>>> import numpy as np
>>> from numpy import linalg as LA
>>> np.set_printoptions(suppress=True, linewidth=160)
>>> def tidy(a):
...     return np.round(a, 3) + 0
... 
>>> F = np.load("case7.npy")
>>> print(tidy(F))
[[0.283 0.202 0.283 0.04  0.283]
 [0.202 0.145 0.202 0.029 0.202]
 [0.283 0.202 0.283 0.04  0.283]
 [0.04  0.029 0.04  0.006 0.04 ]
 [0.283 0.202 0.283 0.04  0.283]]
>>> Uu, s, VT = LA.svd(F)
>>> print(np.argmax(s[:-1] / (s[1:] + 1e-6)) + 1)
1
>>> A2 = Uu[:, :1] @ np.diag(s[:1]) @ VT[:1]
>>> print(tidy(np.abs(F - A2).max()))
0.0
>>> print(tidy(A2))
[[0.283 0.202 0.283 0.04  0.283]
 [0.202 0.145 0.202 0.029 0.202]
 [0.283 0.202 0.283 0.04  0.283]
 [0.04  0.029 0.04  0.006 0.04 ]
 [0.283 0.202 0.283 0.04  0.283]]
>>> r = LA.matrix_rank(A2)
>>> print(r)
1
>>> null = LA.svd(A2)[2][r:].T
>>> print(np.allclose(A2 @ null, 0))
True
>>> print(tidy(null @ null.T))
[[ 0.717 -0.202 -0.283 -0.04  -0.283]
 [-0.202  0.855 -0.202 -0.029 -0.202]
 [-0.283 -0.202  0.717 -0.04  -0.283]
 [-0.04  -0.029 -0.04   0.994 -0.04 ]
 [-0.283 -0.202 -0.283 -0.04   0.717]]
>>> print([int(LA.matrix_rank(A2[:, :j + 1])) for j in range(5)])
[1, 1, 1, 1, 1]
>>> print([int(LA.matrix_rank(A2[:i])) for i in range(1, len(A2) + 1)])
[1, 1, 1, 1, 1]
>>> print(null.shape)
(5, 4)
>>> print(LA.cond(F) > 100)
True
>>> print([round(float(x), 3) for x in LA.svd(F, compute_uv=False)[:3]])
[1.0, 0.0, 0.0]
>>> print(np.argsort(-LA.norm(F, axis=0).round(6), kind="stable")[:3])
[0 2 4]
>>> print(LA.matrix_rank(F, rtol=0.1))
1
